$ ipython --no-banner

In [1]: import numpy as np

In [2]: import numpy.linalg as la

In [3]: np.set_printoptions(precision=3, suppress=True, linewidth=120)

In [4]: tidy = lambda a: np.round(a, 3) + 0

In [5]: m1 = np.loadtxt("run5.csv", delimiter=",")

In [6]: m1
Out[6]: 
array([[ 3.,  4.,  0.,  6.,  4.,  3.,  4.],
       [ 1.,  2., -2.,  4.,  2.,  1.,  2.],
       [ 2.,  3., -1.,  5.,  3.,  2.,  3.],
       [ 1.,  2., -2.,  4.,  2.,  1.,  2.],
       [ 3.,  4.,  0.,  6.,  4.,  3.,  4.],
       [ 3.,  4.,  0.,  6.,  4.,  3.,  4.],
       [ 2.,  3., -1.,  5.,  3.,  2.,  3.],
       [ 0.,  1., -3.,  3.,  1.,  0.,  1.],
       [ 2.,  3., -1.,  5.,  3.,  2.,  3.],
       [ 3.,  4.,  0.,  6.,  4.,  3.,  4.],
       [ 1.,  2., -2.,  4.,  2.,  1.,  2.]])

In [7]: left, sv, VT = la.svd(m1)

In [8]: vecs = VT[:(sv > 1e-8).sum()]

In [9]: rng = np.random.default_rng(64)

In [10]: x0 = m1[6] + 2 * m1[3] + rng.integers(2) * np.eye(7)[0]

In [11]: print(x0)
[ 5.  7. -5. 13.  7.  4.  7.]

In [12]: tidy(la.norm(x0 - vecs.T @ vecs @ x0))
Out[12]: np.float64(0.921)

In [13]: tidy(vecs.T @ vecs)
Out[13]: 
array([[ 0.152,  0.13 ,  0.217,  0.087,  0.13 ,  0.152,  0.13 ],
       [ 0.13 ,  0.159,  0.043,  0.217,  0.159,  0.13 ,  0.159],
       [ 0.217,  0.043,  0.739, -0.304,  0.043,  0.217,  0.043],
       [ 0.087,  0.217, -0.304,  0.478,  0.217,  0.087,  0.217],
       [ 0.13 ,  0.159,  0.043,  0.217,  0.159,  0.13 ,  0.159],
       [ 0.152,  0.13 ,  0.217,  0.087,  0.13 ,  0.152,  0.13 ],
       [ 0.13 ,  0.159,  0.043,  0.217,  0.159,  0.13 ,  0.159]])

In [14]: la.matrix_rank(np.vstack([m1, x0]))
Out[14]: np.int64(3)
